% ipython --no-banner

In [1]: import numpy as np

In [2]: from numpy import linalg as LA

In [3]: np.set_printoptions(precision=1, suppress=True, linewidth=140, floatmode="fixed")

In [4]: arr = np.array([[8, -21, -9],
   ...:     [4, -6, -2],
   ...:     [0, -36, -20],
   ...:     [16, -33, -13],
   ...:     [13, -42, -19],
   ...:     [10, -33, -15]])

In [5]: arr
Out[5]: 
array([[  8, -21,  -9],
       [  4,  -6,  -2],
       [  0, -36, -20],
       [ 16, -33, -13],
       [ 13, -42, -19],
       [ 10, -33, -15]])

In [6]: # rank 2

In [7]: U, s, Vt = LA.svd(arr)

In [8]: vecs = Vt[:(s > 1e-8).sum()]

In [9]: rng = np.random.default_rng(23)

In [10]: x0 = arr[3] + -2 * arr[4] + rng.integers(2) * np.eye(3)[1]

In [11]: x0
Out[11]: array([-10.0,  51.0,  25.0])

In [12]: vecs.T @ vecs
Out[12]: 
array([[ 0.9, -0.1,  0.2],
       [-0.1,  0.8,  0.4],
       [ 0.2,  0.4,  0.3]])

In [13]: round(LA.norm(x0 - vecs.T @ vecs @ x0), 1)
Out[13]: np.float64(0.0)

In [14]: np.allclose(vecs.T @ vecs @ x0, x0)
Out[14]: True

In [15]: out = np.array([[2, 1, -4], [-5, 2, -4], [-5, 3, 2]])

In [16]: np.einsum("ik,kj->ij", arr, out)
Out[16]: 
array([[ 166,  -61,   34],
       [  48,  -14,    4],
       [ 280, -132,  104],
       [ 262,  -89,   42],
       [ 331, -128,   78],
       [ 260, -101,   62]])

In [17]: [round(float(x), 1) for x in LA.svd(arr, compute_uv=False)[:3]]
Out[17]: [85.9, 13.2, 0.0]

In [18]: np.argsort(-LA.norm(arr, axis=0).round(6), kind="stable")[:3]
Out[18]: array([1, 2, 0])

In [19]: LA.cond(arr) > 100
Out[19]: np.True_

In [20]: U, s, Vt = LA.svd(arr)

In [21]: np.argmax(s[:-1] / (s[1:] + 1e-6)) + 1
Out[21]: np.int64(2)

In [22]: out = U[:, :2] @ np.diag(s[:2]) @ Vt[:2]

In [23]: out.round(1) + 0
Out[23]: 
array([[  8.0, -21.0,  -9.0],
       [  4.0,  -6.0,  -2.0],
       [  0.0, -36.0, -20.0],
       [ 16.0, -33.0, -13.0],
       [ 13.0, -42.0, -19.0],
       [ 10.0, -33.0, -15.0]])

In [24]: LA.matrix_rank(arr, rtol=0.05)
Out[24]: np.int64(2)

In [25]: round(float(LA.norm(arr - out) / LA.norm(arr)), 1)
Out[25]: 0.0

In [26]: arr @ arr
---------------------------------------------------------------------------
ValueError                                Traceback (most recent call last)
Cell In[26], line 1
----> 1 arr @ arr

ValueError: matmul: Input operand 1 has a mismatch in its core dimension 0, with gufunc signature (n?,k),(k,m?)->(n?,m?) (size 6 is different from 3)

In [27]: gram = arr.T @ arr

In [28]: np.diag(gram)
Out[28]: array([ 605, 5715, 1240])

In [29]: np.round(LA.svd(arr, compute_uv=False) ** 2, 1) + 0
Out[29]: array([7385.0,  175.0,    0.0])

In [30]: (arr @ arr.T).shape
Out[30]: (6, 6)

In [31]: gram
Out[31]: 
array([[  605, -1596,  -685],
       [-1596,  5715,  2643],
       [ -685,  2643,  1240]])

In [32]: W0 = np.load("a.npy")

In [33]: W0
Out[33]: 
array([[ 1,  1, -1, -1, -1, -1,  1,  1],
       [ 1, -1,  1, -1,  1, -1,  1, -1],
       [ 1,  1, -1, -1,  1,  1, -1, -1],
       [ 1,  1,  1,  1, -1, -1, -1, -1],
       [ 1, -1, -1,  1,  1, -1, -1,  1],
       [ 1,  1,  1,  1,  1,  1,  1,  1],
       [ 1, -1, -1,  1, -1,  1,  1, -1]])

In [34]: def softmax(z):
    ...:     e = np.exp(z - z.max(axis=-1, keepdims=True))
    ...:     return e / e.sum(axis=-1, keepdims=True)
    ...: 

In [35]: np.round(softmax(10 * W0[0]), 1) + 0
Out[35]: array([0.2, 0.2, 0.0, 0.0, 0.0, 0.0, 0.2, 0.2])

In [36]: scores = W0 @ W0.T / np.sqrt(8)

In [37]: softmax(scores)[0] @ W0
Out[37]: array([ 1.0,  0.7, -0.7, -0.7, -0.7, -0.7,  0.7,  0.7])

In [38]: np.round(softmax(scores + np.triu(np.full(scores.shape, -np.inf), 1)), 1) + 0
Out[38]: 
array([[1.0, 0.0, 0.0, 0.0, 0.0, 0.0, 0.0],
       [0.1, 0.9, 0.0, 0.0, 0.0, 0.0, 0.0],
       [0.1, 0.1, 0.9, 0.0, 0.0, 0.0, 0.0],
       [0.1, 0.1, 0.1, 0.8, 0.0, 0.0, 0.0],
       [0.0, 0.0, 0.0, 0.0, 0.8, 0.0, 0.0],
       [0.0, 0.0, 0.0, 0.0, 0.0, 0.8, 0.0],
       [0.0, 0.0, 0.0, 0.0, 0.0, 0.0, 0.7]])

In [39]: softmax(scores).round(6).argmax(axis=1)
Out[39]: array([0, 1, 2, 3, 4, 5, 6])

In [40]: M = np.loadtxt("sample11.csv", delimiter=",")

In [41]: M
Out[41]: 
array([[-1.8, -0.2, -1.2, -2.1],
       [-2.2, -0.2, -1.9,  0.6],
       [ 2.2,  1.1, -0.1,  1.7],
       [ 2.8, -0.8, -0.2, -0.8],
       [-0.6,  1.5,  2.0, -1.5],
       [-0.7,  1.2, -0.7,  2.6],
       [ 1.1, -0.6, -2.0,  1.9],
       [-1.0, -0.1, -1.3, -2.5],
       [-1.2, -0.5,  1.7,  2.0],
       [ 1.1, -1.2,  1.5,  2.0],
       [-1.3, -2.6,  0.2, -0.4],
       [-2.5, -1.2, -0.4,  1.2],
       [-2.1, -0.7, -1.2, -1.6],
       [-0.9, -0.2, -2.0,  2.0],
       [-2.9, -0.2, -0.1,  0.6],
       [ 0.4, -2.8,  0.9,  0.3],
       [-0.5,  0.4, -2.9,  0.1],
       [ 1.6,  0.2,  2.2,  1.2],
       [ 0.1, -0.3,  2.9, -0.7],
       [-0.5, -2.2,  0.7,  1.8],
       [-1.4, -1.6,  1.5,  1.5],
       [-1.5,  2.3, -0.5,  1.0],
       [-2.4,  1.6, -0.1, -0.8],
       [ 1.0, -2.0, -1.1,  1.7],
       [-0.6,  2.4, -1.7,  0.1],
       [-0.4,  0.0, -0.4, -3.0],
       [ 0.7,  0.8, -2.8,  0.0],
       [ 0.8,  1.3, -1.0, -2.4],
       [ 1.2,  0.8,  2.6,  0.5],
       [ 0.2,  2.1, -2.0,  0.7],
       [-1.1, -2.5, -1.0, -0.7],
       [ 1.3,  0.0,  2.7, -0.4],
       [-0.3, -0.5, -2.9,  0.6],
       [-2.4, -0.6, -1.7,  0.6]])

In [42]: x0 = np.array([2, 2, -2, 1])

In [43]: y = M @ x0

In [44]: coef, lr = np.zeros(4), 1 / LA.norm(M, 2) ** 2

In [45]: for i in range(3):
    ...:     coef -= lr * M.T @ (M @ coef - y)
    ...:     if i % 1 == 0: print(i, round(LA.norm(M @ coef - y), 1))
    ...: 
0 11.1
1 4.3
2 1.7

In [46]: round(float(LA.cond(M)), 1)
Out[46]: 1.5

In [47]: data = np.load("layer19.npy")

In [48]: data
Out[48]: 
array([[ 0.3, -0.8, -0.1],
       [-0.4,  1.2, -0.2],
       [-0.1,  0.2,  0.2],
       [ 0.4, -1.0,  0.9],
       [ 0.4, -1.1,  1.1],
       [-0.7,  1.9, -1.1],
       [-0.3,  0.9,  0.2],
       [-0.1,  0.2, -0.7]])

In [49]: r = LA.matrix_rank(data)

In [50]: r
Out[50]: np.int64(2)

In [51]: ns = LA.svd(data)[2][r:].T

In [52]: LA.matrix_rank(data.T @ data), LA.matrix_rank(data @ data.T)
Out[52]: (np.int64(2), np.int64(2))

In [53]: np.round(data @ ns, 1) + 0
Out[53]: 
array([[0.0],
       [0.0],
       [0.0],
       [0.0],
       [0.0],
       [0.0],
       [0.0],
       [0.0]])

In [54]: [int(LA.matrix_rank(data[:i])) for i in range(1, len(data) + 1)]
Out[54]: [1, 2, 2, 2, 2, 2, 2, 2]

In [55]: np.abs(np.diag(LA.qr(data)[1])) > 1e-9
Out[55]: array([ True,  True, False])

In [56]: LA.lstsq(data[:-1].T, data[-1])[2]
Out[56]: np.int32(2)

In [57]: data @ LA.pinv(data) @ data
Out[57]: 
array([[ 0.3, -0.8, -0.1],
       [-0.4,  1.2, -0.2],
       [-0.1,  0.2,  0.2],
       [ 0.4, -1.0,  0.9],
       [ 0.4, -1.1,  1.0],
       [-0.7,  1.9, -1.1],
       [-0.3,  0.9,  0.2],
       [-0.1,  0.2, -0.7]])

In [58]: np.unique(data.round(6), axis=0).shape
Out[58]: (8, 3)

In [59]: J = np.loadtxt("arr.csv", delimiter=",")

In [60]: J
Out[60]: 
array([[-0.7, -0.9,  0.2, -0.8],
       [ 0.3,  0.3,  0.1,  0.4],
       [-0.8,  0.1,  0.5,  0.3],
       [ 1.0,  0.9, -0.6,  0.8],
       [-0.3, -0.1,  0.1,  0.0],
       [ 1.0,  0.1, -0.6,  0.2],
       [-0.8,  0.7,  0.6,  0.7],
       [ 0.1, -0.9, -0.6, -1.0],
       [-0.8, -0.9, -0.4, -1.0],
       [ 0.9, -0.8, -0.8, -0.9],
       [ 1.0,  0.3, -0.9, -0.1],
       [ 0.8, -0.9, -0.7, -0.9]])

In [61]: Z = J[[2, 9]].astype(float)

In [62]: for _ in range(3):
    ...:     labels = LA.norm(J[:, None] - Z, axis=-1).argmin(axis=1)
    ...:     Z = np.array([J[labels == j].mean(axis=0) for j in range(2)])
    ...: 

In [63]: labels
Out[63]: array([1, 0, 0, 0, 0, 1, 0, 1, 1, 1, 1, 1])

In [64]: Z
Out[64]: 
array([[-0.1,  0.4,  0.1,  0.4],
       [ 0.3, -0.6, -0.5, -0.6]])

In [65]: np.abs(Z[1] - Z[0]).argmax()
Out[65]: np.int64(3)

In [66]: Z[1] - Z[0]
Out[66]: array([ 0.4, -1.0, -0.7, -1.1])

In [67]: Ac = (J - J.mean(axis=0)) / J.std(axis=0)

In [68]: Ac.std(axis=0)
Out[68]: array([1.0, 1.0, 1.0, 1.0])

In [69]: np.argwhere(np.abs(Ac) > 2)
Out[69]: array([], shape=(0, 2), dtype=int64)

In [70]: coef = LA.lstsq(np.delete(Ac, 0, axis=1), Ac[:, 0])[0]

In [71]: np.abs(coef).argmax()
Out[71]: np.int64(2)

In [72]: np.round(1 - np.var(Ac[:, 0] - np.delete(Ac, 0, axis=1) @ coef), 1)
Out[72]: np.float64(0.9)

In [73]: gram = np.cov(J, rowvar=False)

In [74]: np.round(np.corrcoef(J.T), 1) + 0
Out[74]: 
array([[ 1.0,  0.2, -0.8,  0.0],
       [ 0.2,  1.0,  0.3,  1.0],
       [-0.8,  0.3,  1.0,  0.4],
       [ 0.0,  1.0,  0.4,  1.0]])

In [75]: np.round(LA.eigvalsh(gram)[::-1], 1) + 0
Out[75]: array([1.0, 0.8, 0.0, 0.0])

In [76]: gram.shape
Out[76]: (4, 4)

In [77]: out = np.c_[J[:, :1] @ np.array([[1]]), np.array([1, 4, 0, 3, 2, 2, 2, 1, 3, 2, 4, 2])]

In [78]: out
Out[78]: 
array([[-0.7,  1.0],
       [ 0.3,  4.0],
       [-0.8,  0.0],
       [ 1.0,  3.0],
       [-0.3,  2.0],
       [ 1.0,  2.0],
       [-0.8,  2.0],
       [ 0.1,  1.0],
       [-0.8,  3.0],
       [ 0.9,  2.0],
       [ 1.0,  4.0],
       [ 0.8,  2.0]])

In [79]: np.round(LA.lstsq(J, out[:, 0])[0], 1) + 0
Out[79]: array([1.0, 0.0, 0.0, 0.0])
